>>> import numpy as np
>>> np.set_printoptions(precision=3, suppress=True, linewidth=160, sign=" ")
>>> rd = lambda a: np.round(a, 3) + 0
>>> feats = np.load("x.npy")
>>> rd(feats)
array([[ 0.614,  0.239,  0.01 ,  0.031,  0.015,  0.031,  0.134, -0.4  ],
       [ 0.239,  0.323,  0.164, -0.228,  0.262, -0.018, -0.09 , -0.073],
       [ 0.01 ,  0.164,  0.166, -0.223,  0.187, -0.012,  0.112,  0.119],
       [ 0.031, -0.228, -0.223,  0.808,  0.208, -0.006,  0.029, -0.092],
       [ 0.015,  0.262,  0.187,  0.208,  0.763,  0.002, -0.042,  0.179],
       [ 0.031, -0.018, -0.012, -0.006,  0.002,  0.997, -0.009,  0.033],
       [ 0.134, -0.09 ,  0.112,  0.029, -0.042, -0.009,  0.937,  0.134],
       [-0.4  , -0.073,  0.119, -0.092,  0.179,  0.033,  0.134,  0.393]])
>>> # projection: eigenvalues are 0 or 1
>>> C2 = feats.T @ feats
>>> rd(np.diag(C2))
array([ 0.614,  0.323,  0.166,  0.808,  0.763,  0.997,  0.937,  0.393])
>>> np.linalg.matrix_rank(C2)
np.int64(5)
>>> x = np.array([1, -1, 1, 2, 2, -2, 1, 2])
>>> rd(np.eye(8) - feats)
array([[ 0.386, -0.239, -0.01 , -0.031, -0.015, -0.031, -0.134,  0.4  ],
       [-0.239,  0.677, -0.164,  0.228, -0.262,  0.018,  0.09 ,  0.073],
       [-0.01 , -0.164,  0.834,  0.223, -0.187,  0.012, -0.112, -0.119],
       [-0.031,  0.228,  0.223,  0.192, -0.208,  0.006, -0.029,  0.092],
       [-0.015, -0.262, -0.187, -0.208,  0.237, -0.002,  0.042, -0.179],
       [-0.031,  0.018,  0.012,  0.006, -0.002,  0.003,  0.009, -0.033],
       [-0.134,  0.09 , -0.112, -0.029,  0.042,  0.009,  0.063, -0.134],
       [ 0.4  ,  0.073, -0.119,  0.092, -0.179, -0.033, -0.134,  0.607]])
>>> rng = np.random.default_rng(755)
>>> lab = rng.permutation(8)
>>> lab
array([ 3,  2,  6,  7,  5,  1,  4,  0])
>>> M2 = feats[lab][:, lab]
>>> rd(np.trace(M2))
np.float64(5.0)
>>> rd(np.diag(M2))
array([ 0.808,  0.166,  0.937,  0.393,  0.997,  0.323,  0.763,  0.614])
>>> rd(M2)
array([[ 0.808, -0.223,  0.029, -0.092, -0.006, -0.228,  0.208,  0.031],
       [-0.223,  0.166,  0.112,  0.119, -0.012,  0.164,  0.187,  0.01 ],
       [ 0.029,  0.112,  0.937,  0.134, -0.009, -0.09 , -0.042,  0.134],
       [-0.092,  0.119,  0.134,  0.393,  0.033, -0.073,  0.179, -0.4  ],
       [-0.006, -0.012, -0.009,  0.033,  0.997, -0.018,  0.002,  0.031],
       [-0.228,  0.164, -0.09 , -0.073, -0.018,  0.323,  0.262,  0.239],
       [ 0.208,  0.187, -0.042,  0.179,  0.002,  0.262,  0.763,  0.015],
       [ 0.031,  0.01 ,  0.134, -0.4  ,  0.031,  0.239,  0.015,  0.614]])
>>> rd(np.sort(np.abs(np.linalg.eigvals(M2))))
array([ 0.,  0.,  0.,  1.,  1.,  1.,  1.,  1.])
>>> x = np.array([3, 1, 0, 3, 2, 0, 1, 1])
>>> rd(np.eye(8) - M2)
array([[ 0.192,  0.223, -0.029,  0.092,  0.006,  0.228, -0.208, -0.031],
       [ 0.223,  0.834, -0.112, -0.119,  0.012, -0.164, -0.187, -0.01 ],
       [-0.029, -0.112,  0.063, -0.134,  0.009,  0.09 ,  0.042, -0.134],
       [ 0.092, -0.119, -0.134,  0.607, -0.033,  0.073, -0.179,  0.4  ],
       [ 0.006,  0.012,  0.009, -0.033,  0.003,  0.018, -0.002, -0.031],
       [ 0.228, -0.164,  0.09 ,  0.073,  0.018,  0.677, -0.262, -0.239],
       [-0.208, -0.187,  0.042, -0.179, -0.002, -0.262,  0.237, -0.015],
       [-0.031, -0.01 , -0.134,  0.4  , -0.031, -0.239, -0.015,  0.386]])
>>> rd(np.linalg.eigvalsh(2 * M2 - np.eye(8)))
array([-1., -1., -1.,  1.,  1.,  1.,  1.,  1.])
>>> M2 = feats / np.linalg.norm(feats, axis=1, keepdims=True)
>>> C2 = M2 @ M2.T
>>> rd(np.linalg.norm(M2, axis=1))
array([ 1.,  1.,  1.,  1.,  1.,  1.,  1.,  1.])
>>> rd(C2[1])
array([ 0.537,  1.   ,  0.708, -0.447,  0.529, -0.032, -0.163, -0.206])
>>> arr = np.loadtxt("mat.csv", delimiter=",")
>>> arr
array([[-1.1,  0.9, -1.1,  1. ],
       [ 0.7, -0.9, -0.6,  0.3],
       [ 1.5,  7. ,  2. ,  1.5],
       [ 1.1, -1.2, -0.3,  0.6],
       [-0.8, -0.4,  0.3, -0.5],
       [-1.1, -0.2, -0.2,  0.9],
       [ 0.6,  0.9,  1.3,  0.7],
       [-0.2, -1.2,  1.4, -1.6],
       [ 2. ,  0.9,  1.7,  3.1],
       [-0.3,  0.1, -2.1, -1. ],
       [-0.1,  0.5,  0.3,  0.1],
       [-0.7, -1.4,  0.7,  0.2],
       [-1.3,  0.3, -0.1,  1.9],
       [-2.3,  1.2, -0.3, -0.1],
       [ 0.8, -0.5,  0.1,  0.1],
       [-1.4,  1.1,  0.2, -0.4],
       [ 2.9, -1.3,  1.4,  1. ],
       [ 1.1, -1.2, -1.1,  0. ],
       [ 0.8, -0.9, -1.2,  0.5],
       [ 1. ,  1.1, -0.3, -0.9],
       [ 0.4,  0.8, -2.1, -1.4],
       [-0.9, -0.3, -0.7, -0.3],
       [ 1.1, -1.2,  1.4, -0.7],
       [-0.7, -0.3,  0.2,  0.6],
       [-3. , -0.8,  0.2, -0.9]])
>>> Ac = (arr - arr.mean(axis=0)) / arr.std(axis=0)
>>> np.argwhere(np.abs(Ac) > 2)
array([[  2,   1],
       [  8,   3],
       [ 16,   0],
       [ 24,   0]])
>>> coef = np.linalg.lstsq(np.delete(Ac, 1, axis=1), Ac[:, 1])[0]
>>> rd(1 - np.var(Ac[:, 1] - np.delete(Ac, 1, axis=1) @ coef))
np.float64(0.105)
>>> np.abs(coef).argmax()
np.int64(2)
>>> rank = np.linalg.matrix_rank(feats)
>>> rank
np.int64(5)
>>> null = np.linalg.svd(feats)[2][rank:].T
>>> np.linalg.matrix_rank(feats.T @ feats), np.linalg.matrix_rank(feats @ feats.T)
(np.int64(5), np.int64(5))
>>> rd(arr.sum(axis=1))
array([-0.3, -0.5, 12. ,  0.2, -1.4, -0.6,  3.5, -1.6,  7.7, -3.3,  0.8, -1.2,  0.8, -1.5,  0.5, -0.5,  4. , -1.2, -0.8,  0.9, -2.3, -2.2,  0.6, -0.2, -4.5])
>>> np.abs(arr).max()
np.float64(7.0)
>>> rd(np.diff(arr, axis=0))
array([[ 1.8, -1.8,  0.5, -0.7],
       [ 0.8,  7.9,  2.6,  1.2],
       [-0.4, -8.2, -2.3, -0.9],
       [-1.9,  0.8,  0.6, -1.1],
       [-0.3,  0.2, -0.5,  1.4],
       [ 1.7,  1.1,  1.5, -0.2],
       [-0.8, -2.1,  0.1, -2.3],
       [ 2.2,  2.1,  0.3,  4.7],
       [-2.3, -0.8, -3.8, -4.1],
       [ 0.2,  0.4,  2.4,  1.1],
       [-0.6, -1.9,  0.4,  0.1],
       [-0.6,  1.7, -0.8,  1.7],
       [-1. ,  0.9, -0.2, -2. ],
       [ 3.1, -1.7,  0.4,  0.2],
       [-2.2,  1.6,  0.1, -0.5],
       [ 4.3, -2.4,  1.2,  1.4],
       [-1.8,  0.1, -2.5, -1. ],
       [-0.3,  0.3, -0.1,  0.5],
       [ 0.2,  2. ,  0.9, -1.4],
       [-0.6, -0.3, -1.8, -0.5],
       [-1.3, -1.1,  1.4,  1.1],
       [ 2. , -0.9,  2.1, -0.4],
       [-1.8,  0.9, -1.2,  1.3],
       [-2.3, -0.5,  0. , -1.5]])
>>> np.linalg.matrix_rank(arr)
np.int64(4)
>>> arr.shape
(25, 4)
>>> np.count_nonzero(arr)
np.int64(99)
>>> rd(arr - arr[0])
array([[ 0. ,  0. ,  0. ,  0. ],
       [ 1.8, -1.8,  0.5, -0.7],
       [ 2.6,  6.1,  3.1,  0.5],
       [ 2.2, -2.1,  0.8, -0.4],
       [ 0.3, -1.3,  1.4, -1.5],
       [ 0. , -1.1,  0.9, -0.1],
       [ 1.7,  0. ,  2.4, -0.3],
       [ 0.9, -2.1,  2.5, -2.6],
       [ 3.1,  0. ,  2.8,  2.1],
       [ 0.8, -0.8, -1. , -2. ],
       [ 1. , -0.4,  1.4, -0.9],
       [ 0.4, -2.3,  1.8, -0.8],
       [-0.2, -0.6,  1. ,  0.9],
       [-1.2,  0.3,  0.8, -1.1],
       [ 1.9, -1.4,  1.2, -0.9],
       [-0.3,  0.2,  1.3, -1.4],
       [ 4. , -2.2,  2.5,  0. ],
       [ 2.2, -2.1,  0. , -1. ],
       [ 1.9, -1.8, -0.1, -0.5],
       [ 2.1,  0.2,  0.8, -1.9],
       [ 1.5, -0.1, -1. , -2.4],
       [ 0.2, -1.2,  0.4, -1.3],
       [ 2.2, -2.1,  2.5, -1.7],
       [ 0.4, -1.2,  1.3, -0.4],
       [-1.9, -1.7,  1.3, -1.9]])
